% ipython --no-banner

In [1]: import numpy as np

In [2]: np.set_printoptions(precision=2, suppress=True, linewidth=140)

In [3]: tidy = lambda a: np.round(a, 2) + 0

In [4]: A = np.loadtxt("data.csv", delimiter=",")

In [5]: A
Out[5]: 
array([[ 0.,  2.,  0.,  0.,  3.,  3.,  3.,  2.,  1.],
       [ 3.,  2.,  0.,  2.,  6.,  4.,  3.,  3.,  1.],
       [ 5.,  4.,  3.,  3.,  9.,  5.,  3.,  5.,  3.],
       [ 6.,  7.,  5.,  4.,  9.,  5.,  6.,  7.,  6.],
       [ 9.,  8.,  7.,  5.,  9.,  7.,  6., 10.,  9.],
       [10.,  9., 10.,  8., 10.,  7.,  7., 10.,  9.],
       [12., 11., 12.,  8., 12.,  9., 10., 11.,  9.],
       [13., 13., 14., 10., 14., 12., 13., 14., 11.],
       [16., 14., 15., 11., 17., 15., 15., 16., 11.],
       [17., 14., 17., 12., 17., 18., 15., 16., 12.],
       [19., 15., 20., 15., 19., 21., 17., 19., 12.]])

In [6]: def softmax(z):
   ...:     e = np.exp(z - z.max(axis=-1, keepdims=True))
   ...:     return e / e.sum(axis=-1, keepdims=True)
   ...: 

In [7]: tidy(softmax(A[8] + 3))
Out[7]: array([0.17, 0.02, 0.06, 0.  , 0.46, 0.06, 0.06, 0.17, 0.  ])

In [8]: tidy(softmax(A[8]))
Out[8]: array([0.17, 0.02, 0.06, 0.  , 0.46, 0.06, 0.06, 0.17, 0.  ])

In [9]: S = A @ A.T / np.sqrt(9)

In [10]: softmax(S).round(6).argmax(axis=1)
Out[10]: array([10, 10, 10, 10, 10, 10, 10, 10, 10, 10, 10])

In [11]: tidy(softmax(S))
Out[11]: 
array([[0., 0., 0., 0., 0., 0., 0., 0., 0., 0., 1.],
       [0., 0., 0., 0., 0., 0., 0., 0., 0., 0., 1.],
       [0., 0., 0., 0., 0., 0., 0., 0., 0., 0., 1.],
       [0., 0., 0., 0., 0., 0., 0., 0., 0., 0., 1.],
       [0., 0., 0., 0., 0., 0., 0., 0., 0., 0., 1.],
       [0., 0., 0., 0., 0., 0., 0., 0., 0., 0., 1.],
       [0., 0., 0., 0., 0., 0., 0., 0., 0., 0., 1.],
       [0., 0., 0., 0., 0., 0., 0., 0., 0., 0., 1.],
       [0., 0., 0., 0., 0., 0., 0., 0., 0., 0., 1.],
       [0., 0., 0., 0., 0., 0., 0., 0., 0., 0., 1.],
       [0., 0., 0., 0., 0., 0., 0., 0., 0., 0., 1.]])

In [12]: tidy(softmax(S + np.triu(np.full(S.shape, -np.inf), 1)))
Out[12]: 
array([[1., 0., 0., 0., 0., 0., 0., 0., 0., 0., 0.],
       [0., 1., 0., 0., 0., 0., 0., 0., 0., 0., 0.],
       [0., 0., 1., 0., 0., 0., 0., 0., 0., 0., 0.],
       [0., 0., 0., 1., 0., 0., 0., 0., 0., 0., 0.],
       [0., 0., 0., 0., 1., 0., 0., 0., 0., 0., 0.],
       [0., 0., 0., 0., 0., 1., 0., 0., 0., 0., 0.],
       [0., 0., 0., 0., 0., 0., 1., 0., 0., 0., 0.],
       [0., 0., 0., 0., 0., 0., 0., 1., 0., 0., 0.],
       [0., 0., 0., 0., 0., 0., 0., 0., 1., 0., 0.],
       [0., 0., 0., 0., 0., 0., 0., 0., 0., 1., 0.],
       [0., 0., 0., 0., 0., 0., 0., 0., 0., 0., 1.]])
